$ python -q
>>> import numpy as np
>>> np.set_printoptions(precision=2, suppress=True, linewidth=140, legacy="1.25")
>>> J = np.loadtxt("data.csv", delimiter=",")
>>> print(J)
[[-2.  0. -2.  0.  0.  0.  0.]
 [-2. -2.  2.  0.  0.  0.  0.]
 [ 1. -2.  0.  0.  0.  0.  0.]
 [ 0.  0.  0. -2.  0.  0.  0.]
 [ 0.  0.  0.  0. -1. -3.  2.]
 [ 0.  0.  0. -1.  0.  2.  3.]
 [ 0.  0.  0.  0. -2.  3.  3.]]
>>> rng = np.random.default_rng(82277)
>>> labels = rng.permutation(7)
>>> M2 = J[:, labels] * rng.choice([-1, 1], 7)
>>> print(M2)
[[-0. -0. -0. -0. -2.  2.  0.]
 [-0.  2. -0. -0. -2. -2.  0.]
 [-0.  2. -0. -0.  1. -0.  0.]
 [-0. -0.  2. -0.  0. -0.  0.]
 [ 1. -0. -0. -2.  0. -0. -3.]
 [-0. -0.  1. -3.  0. -0.  2.]
 [ 2. -0. -0. -3.  0. -0.  3.]]
>>> left, _, Vh = np.linalg.svd(J.T @ M2)
>>> print(labels)
[4 1 3 6 0 2 5]
>>> print(np.round(left @ Vh, 2) + 0)
[[ 0.  0.  0.  0.  1.  0.  0.]
 [ 0. -1.  0.  0.  0.  0.  0.]
 [ 0.  0.  0.  0.  0. -1.  0.]
 [ 0.  0. -1.  0.  0.  0.  0.]
 [-1.  0.  0.  0.  0.  0.  0.]
 [ 0.  0.  0.  0.  0.  0.  1.]
 [ 0.  0.  0. -1.  0.  0.  0.]]
>>> T = np.stack([J, 4 * J, J[::-1]])
>>> print(np.linalg.matrix_rank(T))
[7 7 7]
>>> print(np.linalg.matrix_rank(T.reshape(3, -1)))
2
>>> x0 = np.array([7, 8, 8, 9, 0, 4, 3])
>>> rhs = J @ x0
>>> beta, lr = np.zeros(7), 1 / np.linalg.norm(J, 2) ** 2
>>> for i in range(15):
...     beta -= lr * J.T @ (J @ beta - rhs)
...     if i % 5 == 0: print(i, round(np.linalg.norm(J @ beta - rhs), 2))
... 
0 31.52
5 12.79
10 6.71
>>> print(beta)
[ 7.35  6.84  6.89  7.59 -1.52  3.97  2.22]
>>> print(np.round(np.linalg.cond(J), 2))
4.82
>>> left, sv, Vh = np.linalg.svd(J, full_matrices=False)
>>> print(np.round(left.T @ J @ Vh.T, 2) + 0)
[[5.8  0.   0.   0.   0.   0.   0.  ]
 [0.   3.74 0.   0.   0.   0.   0.  ]
 [0.   0.   3.55 0.   0.   0.   0.  ]
 [0.   0.   0.   2.97 0.   0.   0.  ]
 [0.   0.   0.   0.   2.22 0.   0.  ]
 [0.   0.   0.   0.   0.   1.9  0.  ]
 [0.   0.   0.   0.   0.   0.   1.2 ]]
>>> print(sv / sv[0])
[1.   0.65 0.61 0.51 0.38 0.33 0.21]
>>> print((sv > 1e-8).sum())
7
>>> print(np.round(left.T @ left, 2) + 0)
[[1. 0. 0. 0. 0. 0. 0.]
 [0. 1. 0. 0. 0. 0. 0.]
 [0. 0. 1. 0. 0. 0. 0.]
 [0. 0. 0. 1. 0. 0. 0.]
 [0. 0. 0. 0. 1. 0. 0.]
 [0. 0. 0. 0. 0. 1. 0.]
 [0. 0. 0. 0. 0. 0. 1.]]
>>> print(np.abs(Vh[0]))
[0.   0.   0.   0.12 0.27 0.64 0.71]
>>> print(np.allclose(left * sv @ Vh, J))
True
>>> print(np.round(np.sqrt((sv ** 2).sum()), 2), np.round(np.linalg.norm(J), 2))
8.89 8.89
>>> print(np.cumsum(sv ** 2) / np.sum(sv ** 2))
[0.43 0.6  0.76 0.87 0.94 0.98 1.  ]
>>> f, g = J[3], J[0]
>>> print(f @ f)
4.0
>>> print(f @ g)
0.0
>>> p = (f @ g) / (f @ f) * f
>>> print(np.linalg.matrix_rank(np.outer(f, g)))
1
>>> print(p)
[ 0.  0.  0. -0.  0.  0.  0.]
>>> print(g - p)
[-2.  0. -2.  0.  0.  0.  0.]
>>> data = np.diag(np.array([1, -2, -6, 1])) + -1 * np.eye(4, k=1) + -1 * np.eye(4, k=-1)
>>> print(data)
[[ 1. -1.  0.  0.]
 [-1. -2. -1.  0.]
 [ 0. -1. -6. -1.]
 [ 0.  0. -1.  1.]]
>>> # equal to its transpose
>>> x0 = np.array([1, 2, 0, -1])
>>> print(data @ np.eye(4)[1])
[-1. -2. -1.  0.]
>>> print(np.linalg.norm(data @ x0) <= np.linalg.norm(data, 2) * np.linalg.norm(x0) + 1e-9)
True
>>> print(data @ (2 * x0))
[ -2. -10.  -2.  -2.]
>>> G = data.T @ data
>>> print((data @ data.T).shape)
(4, 4)
>>> print(np.allclose(G, G.T))
True
>>> print(np.linalg.matrix_rank(G))
4
>>> print(np.linalg.eigvalsh(G)[::-1])
[40.6   4.36  1.75  1.29]
>>> print(np.diag(G))
[ 2.  6. 38.  2.]
>>> F = np.load("sample11.npy")
>>> print(F.round(2) + 0)
[[-0.93 -0.55 -0.28  0.21  1.22 -2.3  -0.98]
 [-0.12 -0.21  1.05  2.18 -1.52 -0.28 -0.85]
 [-1.51  1.07 -1.7   0.67 -0.85 -0.33  1.18]
 [ 0.23 -1.11 -2.01  0.24 -0.19  1.01 -1.6 ]
 [-0.58 -2.2   0.17 -0.94 -1.33 -0.46  0.95]
 [ 1.04 -1.06 -0.46  1.63  1.2   0.    1.57]
 [-2.09 -0.56  0.79  0.41  1.11  1.52 -0.02]]
>>> M2 = np.linalg.inv(data)
>>> print(round(np.linalg.cond(data), 2))
5.61
>>> print(M2)
[[ 0.65 -0.35  0.05  0.05]
 [-0.35 -0.35  0.05  0.05]
 [ 0.05  0.05 -0.15 -0.15]
 [ 0.05  0.05 -0.15  0.85]]
>>> print(np.round(data @ M2, 2) + 0)
[[1. 0. 0. 0.]
 [0. 1. 0. 0.]
 [0. 0. 1. 0.]
 [0. 0. 0. 1.]]
>>> print(np.linalg.norm(F, axis=0))
[3. 3. 3. 3. 3. 3. 3.]
>>> print(round(F[:, 0] @ F[:, 3], 2))
0.0
>>> print(np.round(F.T @ F, 2) + 0)
[[9. 0. 0. 0. 0. 0. 0.]
 [0. 9. 0. 0. 0. 0. 0.]
 [0. 0. 9. 0. 0. 0. 0.]
 [0. 0. 0. 9. 0. 0. 0.]
 [0. 0. 0. 0. 9. 0. 0.]
 [0. 0. 0. 0. 0. 9. 0.]
 [0. 0. 0. 0. 0. 0. 9.]]
>>> labels = rng.permutation(7)
>>> M2 = F[:, labels] * rng.choice([-1, 1], 7)
>>> print(M2.round(2) + 0)
[[-0.28 -0.21  0.55  0.93 -1.22 -0.98  2.3 ]
 [ 1.05 -2.18  0.21  0.12  1.52 -0.85  0.28]
 [-1.7  -0.67 -1.07  1.51  0.85  1.18  0.33]
 [-2.01 -0.24  1.11 -0.23  0.19 -1.6  -1.01]
 [ 0.17  0.94  2.2   0.58  1.33  0.95  0.46]
 [-0.46 -1.63  1.06 -1.04 -1.2   1.57  0.  ]
 [ 0.79 -0.41  0.56  2.09 -1.11 -0.02 -1.52]]
>>> left, _, Vh = np.linalg.svd(F.T @ M2)
>>> print(np.round(np.linalg.lstsq(F, M2)[0], 2) + 0)
[[ 0.  0.  0. -1.  0.  0.  0.]
 [ 0.  0. -1.  0.  0.  0.  0.]
 [ 1.  0.  0.  0.  0.  0.  0.]
 [ 0. -1.  0.  0.  0.  0.  0.]
 [ 0.  0.  0.  0. -1.  0.  0.]
 [ 0.  0.  0.  0.  0.  0. -1.]
 [ 0.  0.  0.  0.  0.  1.  0.]]
>>> print(labels)
[2 3 1 0 4 6 5]
>>> left, sv, Vh = np.linalg.svd(F, full_matrices=False)
>>> print((sv > 1e-8).sum())
7
>>> print(left.shape, sv.shape, Vh.shape)
(7, 7) (7,) (7, 7)
>>> print(np.round(left.T @ left, 2) + 0)
[[1. 0. 0. 0. 0. 0. 0.]
 [0. 1. 0. 0. 0. 0. 0.]
 [0. 0. 1. 0. 0. 0. 0.]
 [0. 0. 0. 1. 0. 0. 0.]
 [0. 0. 0. 0. 1. 0. 0.]
 [0. 0. 0. 0. 0. 1. 0.]
 [0. 0. 0. 0. 0. 0. 1.]]
>>> X = np.loadtxt("layer6.csv", delimiter=",")
>>> print(X)
[[ 5.   -0.78  1.18  0.13  3.39 -4.82  3.39]
 [ 5.    1.49  6.58 -0.3   2.11  0.58  2.11]
 [ 5.   -6.12 -3.43 -2.9  -5.7  -9.43 -5.7 ]
 [ 5.   -2.7   1.11 -1.75 -2.25 -4.89 -2.25]
 [ 5.   -1.46  2.05 -0.98  0.06 -3.95  0.06]
 [ 5.   -1.78  1.63 -1.09 -0.28 -4.37 -0.28]
 [ 5.    1.74  6.92 -0.22  2.35  0.92  2.35]
 [ 5.   -2.42  2.38 -2.11 -3.32 -3.62 -3.32]
 [ 5.    3.55  8.47  0.81  5.43  2.47  5.43]
 [ 5.   -1.66  2.07 -1.19 -0.58 -3.93 -0.58]
 [ 5.   -4.2  -1.98 -1.72 -2.15 -7.98 -2.15]
 [ 5.    0.39  6.11 -1.16 -0.49  0.11 -0.49]
 [ 5.   -1.89  0.82 -0.79  0.62 -5.18  0.62]
 [ 5.   -4.89 -1.47 -2.66 -4.98 -7.47 -4.98]
 [ 5.   -0.4   4.76 -1.28 -0.83 -1.24 -0.83]
 [ 5.   -0.31  3.71 -0.67  1.   -2.29  1.  ]
 [ 5.    2.1   6.6   0.3   3.91  0.6   3.91]
 [ 5.   -2.72 -0.41 -1.01 -0.04 -6.41 -0.04]
 [ 5.   -1.3   1.7  -0.65  1.05 -4.3   1.05]
 [ 5.   -1.29  4.72 -2.15 -3.45 -1.28 -3.45]
 [ 5.    1.04  5.52 -0.22  2.34 -0.48  2.34]
 [ 5.   -2.04  1.1  -1.09 -0.28 -4.9  -0.28]
 [ 5.    1.46  4.71  0.6   4.81 -1.29  4.81]
 [ 5.   -1.72  0.65 -0.55  1.36 -5.35  1.36]
 [ 5.    0.03  4.63 -0.78  0.65 -1.37  0.65]
 [ 5.   -4.02  0.44 -2.74 -5.23 -5.56 -5.23]
 [ 5.   -1.98  3.02 -1.99 -2.96 -2.98 -2.96]]
>>> f, g = X[13], X[15]
>>> print(round(f @ f, 2))
163.55
>>> print(np.round(f @ g, 2))
29.99
>>> p = (f @ g) / (f @ f) * f
>>> print(p)
[ 0.92 -0.9  -0.27 -0.49 -0.91 -1.37 -0.91]
>>> print(np.round(np.linalg.norm(f + g) ** 2 + np.linalg.norm(f - g) ** 2, 2))
420.21
>>> print(np.round((g - p) @ f, 2))
0.0
>>> left, sv, Vh = np.linalg.svd(X)
>>> print(sv.round(2) + 0)
[35.93 28.93 13.03  0.02  0.01  0.    0.  ]
>>> M2 = left[:, :5] @ np.diag(sv[:5]) @ Vh[:5]
>>> print(round(float(np.linalg.norm(X - M2, 2)), 2), round(float(sv[5]), 2))
0.0 0.0
>>> print(np.linalg.matrix_rank(X, rtol=0.05))
3
>>> print(np.round(np.linalg.norm(X - M2) / np.linalg.norm(X), 2))
0.0
>>> print(np.linalg.cond(X) > 100)
True
>>> print(np.round(np.linalg.norm(X, 2) / np.linalg.norm(X), 2))
0.75
>>> print(np.argsort(-np.linalg.norm(X, axis=0).round(6), kind="stable")[:3])
[0 5 2]
>>> M2 = np.array([[2, 1, 2, 2, 3, 2, 3], [1, 2, 3, 3, 3, 3, 1], [2, 2, 3, 0, 2, 2, 0]])
>>> arr = M2.T @ M2
>>> print(arr)
[[ 9  8 13  7 13 11  7]
 [ 8  9 14  8 13 12  5]
 [13 14 22 13 21 19  9]
 [ 7  8 13 13 15 13  9]
 [13 13 21 15 22 19 12]
 [11 12 19 13 19 17  9]
 [ 7  5  9  9 12  9 10]]
>>> # rows and columns are dependent
>>> left, sv, Vh = np.linalg.svd(arr)
>>> V = Vh[:(sv > 1e-8).sum()]
>>> x0 = arr[6] + 4 * arr[2] + rng.integers(2) * np.eye(7)[4]
>>> print(x0)
[59. 61. 97. 61. 96. 85. 46.]
>>> print(np.linalg.matrix_rank(np.vstack([arr, x0])))
3
>>> print(np.round(np.linalg.norm(x0 - V.T @ V @ x0), 2))
0.0
>>> print(np.round(V.T @ V, 2) + 0)
[[ 0.45  0.08  0.19 -0.33  0.17  0.02  0.25]
 [ 0.08  0.22  0.28  0.    0.1   0.19 -0.2 ]
 [ 0.19  0.28  0.39 -0.03  0.19  0.25 -0.15]
 [-0.33  0.   -0.03  0.72  0.17  0.22  0.12]
 [ 0.17  0.1   0.19  0.17  0.26  0.18  0.23]
 [ 0.02  0.19  0.25  0.22  0.18  0.24 -0.06]
 [ 0.25 -0.2  -0.15  0.12  0.23 -0.06  0.73]]
>>> print(np.allclose(V.T @ V @ x0, x0))
True
>>> th = np.radians(170)
>>> r_ = np.eye(7)
>>> r_[0, 0] = r_[1, 1] = np.cos(th)
>>> r_[0, 1], r_[1, 0] = -np.sin(th), np.sin(th)
>>> print(r_)
[[-0.98 -0.17  0.    0.    0.    0.    0.  ]
 [ 0.17 -0.98  0.    0.    0.    0.    0.  ]
 [ 0.    0.    1.    0.    0.    0.    0.  ]
 [ 0.    0.    0.    1.    0.    0.    0.  ]
 [ 0.    0.    0.    0.    1.    0.    0.  ]
 [ 0.    0.    0.    0.    0.    1.    0.  ]
 [ 0.    0.    0.    0.    0.    0.    1.  ]]
>>> M2 = F @ r_.T
>>> print(np.linalg.svd(F, compute_uv=False), np.linalg.svd(M2, compute_uv=False))
[3. 3. 3. 3. 3. 3. 3.] [3. 3. 3. 3. 3. 3. 3.]
>>> print(np.abs(M2 - F).max(axis=0))
[4.24 4.27 0.   0.   0.   0.   0.  ]
>>> print(np.allclose(np.linalg.norm(F, axis=1), np.linalg.norm(M2, axis=1)))
True
>>> print(round(float(np.trace(np.linalg.pinv(arr) @ arr)), 2))
3.0
>>> print(np.unique(arr.round(6), axis=0).shape)
(7, 7)
>>> print(arr @ np.linalg.pinv(arr) @ arr)
[[ 9.  8. 13.  7. 13. 11.  7.]
 [ 8.  9. 14.  8. 13. 12.  5.]
 [13. 14. 22. 13. 21. 19.  9.]
 [ 7.  8. 13. 13. 15. 13.  9.]
 [13. 13. 21. 15. 22. 19. 12.]
 [11. 12. 19. 13. 19. 17.  9.]
 [ 7.  5.  9.  9. 12.  9. 10.]]
>>> feats = np.loadtxt("a.csv", delimiter=",")
>>> print(feats)
[[ 4.  0.  0.  0.]
 [ 0.  0.  3. -2.]
 [ 0.  1. -2. -2.]
 [ 0. -2.  3.  2.]]
>>> # 2 groups of indices that never mix
>>> O, r_ = np.linalg.qr(feats)
>>> print(np.allclose(r_.T @ r_, feats.T @ feats))
True
>>> print(O.shape, r_.shape)
(4, 4) (4, 4)
>>> print(np.round(np.trace(O @ O.T), 2))
4.0
>>> print(O)
[[ 1.    0.    0.    0.  ]
 [-0.    0.    0.99  0.15]
 [-0.   -0.45 -0.13  0.88]
 [-0.    0.89 -0.07  0.44]]
>>> print(np.round(O.T @ O, 2) + 0)
[[1. 0. 0. 0.]
 [0. 1. 0. 0.]
 [0. 0. 1. 0.]
 [0. 0. 0. 1.]]
>>> M2 = feats / np.sqrt((feats ** 2).mean(axis=1, keepdims=True))
>>> print(np.linalg.matrix_rank(feats - feats.mean(axis=1, keepdims=True)))
3
>>> print(np.linalg.matrix_rank(M2) == np.linalg.matrix_rank(feats))
True
>>> M2 = np.array([[0, 4], [2, -1]])
>>> Z = np.kron(M2, feats)
>>> print(np.linalg.matrix_rank(Z))
8
>>> print(round(float(np.linalg.norm(Z, 2)), 2), np.round(np.linalg.norm(M2, 2) * np.linalg.norm(feats, 2), 2))
21.83 21.83
>>> labels = rng.permutation(4)
>>> print(labels)
[2 3 0 1]
>>> M2 = feats[labels][:, labels]
>>> print(np.sort(np.abs(np.linalg.eigvals(M2))))
[1.69 1.69 2.8  4.  ]
>>> print(np.diag(M2))
[-2.  2.  4.  0.]
>>> print(np.trace(M2))
4.0
>>> print(round(float(np.linalg.det(M2)), 2), round(float(np.linalg.det(feats[labels])), 2))
32.0 32.0
>>> print(np.allclose(M2, feats))
False
>>> K = np.eye(7, dtype=int)[rng.permutation(7)] * np.array([-1, -5, -9, -3, 0, -3, -2])
>>> print(K)
[[ 0  0 -9  0  0  0  0]
 [ 0  0  0  0  0 -3  0]
 [ 0  0  0 -3  0  0  0]
 [ 0  0  0  0  0  0  0]
 [-1  0  0  0  0  0  0]
 [ 0  0  0  0  0  0 -2]
 [ 0 -5  0  0  0  0  0]]
>>> # 2 blocks once reordered
>>> left, sv, Vh = np.linalg.svd(K)
>>> V = Vh[:(sv > 1e-8).sum()]
>>> x0 = K[6] + -2 * K[2] + rng.integers(2) * np.eye(7)[2]
>>> print(x0)
[ 0. -5.  0.  6.  0.  0.  0.]
>>> print(np.allclose(V.T @ V @ x0, x0))
True
>>> print(np.trace(K))
0
>>> print(np.round(np.abs(np.linalg.eigvals(K)).max(), 2))
3.11
>>> print(np.sort(np.abs(np.linalg.eigvals(K))))
[0.   0.   0.   0.   3.11 3.11 3.11]
>>> print(np.allclose(K @ K.T, K.T @ K))
False
>>> left, sv, Vh = np.linalg.svd(K)
>>> print(sv)
[9. 5. 3. 3. 2. 1. 0.]
>>> M2 = left[:, :6] @ np.diag(sv[:6]) @ Vh[:6]
>>> print(np.linalg.matrix_rank(M2))
6
>>> print(np.round(np.linalg.norm(K - M2) / np.linalg.norm(K), 2))
0.0
>>> print(np.linalg.matrix_rank(K, rtol=0.05))
6
>>> print(np.linalg.lstsq(K[:-1].T, K[-1])[2])
5
>>> print(np.unique(K.round(6), axis=0).shape)
(7, 7)
>>> print(round(np.trace(np.linalg.pinv(K) @ K), 2))
6.0
>>> print(np.abs(np.diag(np.linalg.qr(K)[1])) > 1e-9)
[ True  True  True  True False  True  True]
>>> print(K @ np.linalg.pinv(K) @ K)
[[ 0.  0. -9.  0.  0.  0.  0.]
 [ 0.  0.  0.  0.  0. -3.  0.]
 [ 0.  0.  0. -3.  0.  0.  0.]
 [ 0.  0.  0.  0.  0.  0.  0.]
 [-1.  0.  0.  0.  0.  0.  0.]
 [ 0.  0.  0.  0.  0.  0. -2.]
 [ 0. -5.  0.  0.  0.  0.  0.]]
>>> labels = rng.permutation(7)
>>> print(labels)
[6 5 1 3 4 0 2]
>>> M2 = K[labels][:, labels]
>>> print(np.allclose(M2, K))
False
>>> print(M2)
[[ 0  0 -5  0  0  0  0]
 [-2  0  0  0  0  0  0]
 [ 0 -3  0  0  0  0  0]
 [ 0  0  0  0  0  0  0]
 [ 0  0  0  0  0 -1  0]
 [ 0  0  0  0  0  0 -9]
 [ 0  0  0 -3  0  0  0]]
>>> A = np.load("x.npy")
>>> print(A)
[[ 0.3  -0.6  -0.2   0.3 ]
 [ 0.94  0.49  0.49  0.14]
 [ 0.   -1.9   0.2   0.2 ]
 [-2.5  -1.4  -0.2  -1.  ]
 [ 1.    0.4   0.7  -0.1 ]]
>>> M2 = A / np.sqrt((A ** 2).mean(axis=1, keepdims=True))
>>> print(A - A.mean(axis=1, keepdims=True))
[[ 0.35 -0.55 -0.15  0.35]
 [ 0.42 -0.03 -0.03 -0.38]
 [ 0.38 -1.52  0.57  0.57]
 [-1.23 -0.12  1.07  0.27]
 [ 0.5  -0.1   0.2  -0.6 ]]
>>> print(np.linalg.matrix_rank(M2) == np.linalg.matrix_rank(A))
True
